$ python3 -q
>>> import numpy as np
>>> import numpy.linalg as la
>>> np.set_printoptions(precision=2, suppress=True, linewidth=200)
>>> tidy = lambda a: np.round(a, 2) + 0
>>> X = np.loadtxt("x.csv", delimiter=",")
>>> X
array([[ 0.,  0.,  2.,  1.,  1.],
       [ 0.,  0.,  4.,  2.,  2.],
       [ 0.,  0.,  0.,  0.,  0.],
       [ 0.,  0.,  0.,  0.,  0.],
       [ 0.,  0., -6., -3., -3.],
       [ 0.,  0.,  0.,  0.,  0.],
       [ 0.,  0.,  2.,  1.,  1.]])
>>> Uu, sigma, VT = la.svd(X)
>>> np.argmax(sigma[:-1] / (sigma[1:] + 1e-6)) + 1
np.int64(1)
>>> M2 = Uu[:, :1] @ np.diag(sigma[:1]) @ VT[:1]
>>> la.matrix_rank(X, rtol=0.05)
np.int64(1)
>>> tidy(la.norm(X - M2) / la.norm(X))
np.float64(0.0)
>>> tidy(np.abs(X - M2).max())
np.float64(0.0)
>>> tidy(M2)
array([[ 0.,  0.,  2.,  1.,  1.],
       [ 0.,  0.,  4.,  2.,  2.],
       [ 0.,  0.,  0.,  0.,  0.],
       [ 0.,  0.,  0.,  0.,  0.],
       [ 0.,  0., -6., -3., -3.],
       [ 0.,  0.,  0.,  0.,  0.],
       [ 0.,  0.,  2.,  1.,  1.]])
>>> data = np.load("dump.npy")
>>> data
array([[-2, -4, -8, -4],
       [-4,  6, -2, -4],
       [-8, -2, -2,  7],
       [-4, -4,  7,  8]])
>>> M2 = data / la.norm(data, axis=1, keepdims=True)
>>> gram = M2 @ M2.T
>>> (gram - 2 * np.eye(4)).round(6).argmax(axis=1)
array([1, 0, 3, 2])
>>> tidy(la.norm(M2, axis=1))
array([1., 1., 1., 1.])
>>> tidy(gram)
array([[ 1.  ,  0.19,  0.11, -0.53],
       [ 0.19,  1.  , -0.04, -0.53],
       [ 0.11, -0.04,  1.  ,  0.62],
       [-0.53, -0.53,  0.62,  1.  ]])
>>> tidy(np.degrees(np.arccos(np.clip(gram[0, 2], -1, 1))))
np.float64(83.74)
>>> Z = np.sign(np.array([[4, 2, 4], [5, 0, 3], [1, 4, 3]]))
>>> M2 = (np.tril(Z, -1) + np.eye(3)) @ (np.triu(Z, 1) + np.eye(3))
>>> evals = np.array([0, 3, 8])
>>> A = np.rint(M2 * evals @ la.inv(M2)) + 0
>>> A
array([[ -3.,  -2.,   5.],
       [ -6.,  -4.,  10.],
       [ -6., -12.,  18.]])
>>> la.matrix_rank(A, rtol=0.1)
np.int64(2)
>>> tidy(la.norm(A, 2) / la.norm(A))
np.float64(0.99)
>>> u = np.array([-1, 5, 0, 4, 0, -1])
>>> v = np.array([-3, 7, 2, 2])
>>> M = np.outer(u, v)
>>> M
array([[  3,  -7,  -2,  -2],
       [-15,  35,  10,  10],
       [  0,   0,   0,   0],
       [-12,  28,   8,   8],
       [  0,   0,   0,   0],
       [  3,  -7,  -2,  -2]])
>>> def softmax(z):
...     e = np.exp(z - z.max(axis=-1, keepdims=True))
...     return e / e.sum(axis=-1, keepdims=True)
... 
>>> tidy(softmax(10 * M[5]))
array([1., 0., 0., 0.])
>>> att = M @ M.T / np.sqrt(4)
>>> softmax(att).round(6).argmax(axis=1)
array([0, 1, 0, 1, 0, 0])
>>> tidy(softmax(att))
array([[0.5 , 0.  , 0.  , 0.  , 0.  , 0.5 ],
       [0.  , 1.  , 0.  , 0.  , 0.  , 0.  ],
       [0.17, 0.17, 0.17, 0.17, 0.17, 0.17],
       [0.  , 1.  , 0.  , 0.  , 0.  , 0.  ],
       [0.17, 0.17, 0.17, 0.17, 0.17, 0.17],
       [0.5 , 0.  , 0.  , 0.  , 0.  , 0.5 ]])
>>> tidy(softmax(att)[5] @ M)
array([ 3., -7., -2., -2.])
>>> K = np.load("run9.npy")
>>> K
array([[ 0.,  2., -5.,  0.,  0.,  0.,  0.],
       [ 1., -3., -4.,  0.,  0.,  0.,  0.],
       [-1.,  2., -2.,  0.,  0.,  0.,  0.],
       [ 0.,  0.,  0., -7., -3., -5., -8.],
       [ 0.,  0.,  0.,  6.,  2.,  2.,  7.],
       [ 0.,  0.,  0.,  8.,  0.,  7., -8.],
       [ 0.,  0.,  0.,  1., -6.,  3.,  1.]])
>>> (K - K.T) / 2
array([[ 0. ,  0.5, -2. ,  0. ,  0. ,  0. ,  0. ],
       [-0.5,  0. , -3. ,  0. ,  0. ,  0. ,  0. ],
       [ 2. ,  3. ,  0. ,  0. ,  0. ,  0. ,  0. ],
       [ 0. ,  0. ,  0. ,  0. , -4.5, -6.5, -4.5],
       [ 0. ,  0. ,  0. ,  4.5,  0. ,  1. ,  6.5],
       [ 0. ,  0. ,  0. ,  6.5, -1. ,  0. , -5.5],
       [ 0. ,  0. ,  0. ,  4.5, -6.5,  5.5,  0. ]])
>>> np.allclose(K @ K.T, K.T @ K)
False
>>> tidy(np.sort(np.abs(la.eigvals(K))))
array([1.19, 3.79, 3.79, 5.59, 5.59, 7.82, 7.82])
>>> (K + K.T) / 2
array([[ 0. ,  1.5, -3. ,  0. ,  0. ,  0. ,  0. ],
       [ 1.5, -3. , -1. ,  0. ,  0. ,  0. ,  0. ],
       [-3. , -1. , -2. ,  0. ,  0. ,  0. ,  0. ],
       [ 0. ,  0. ,  0. , -7. ,  1.5,  1.5, -3.5],
       [ 0. ,  0. ,  0. ,  1.5,  2. ,  1. ,  0.5],
       [ 0. ,  0. ,  0. ,  1.5,  1. ,  7. , -2.5],
       [ 0. ,  0. ,  0. , -3.5,  0.5, -2.5,  1. ]])
>>> tidy(np.abs(la.eigvals(K)).max())
np.float64(7.82)
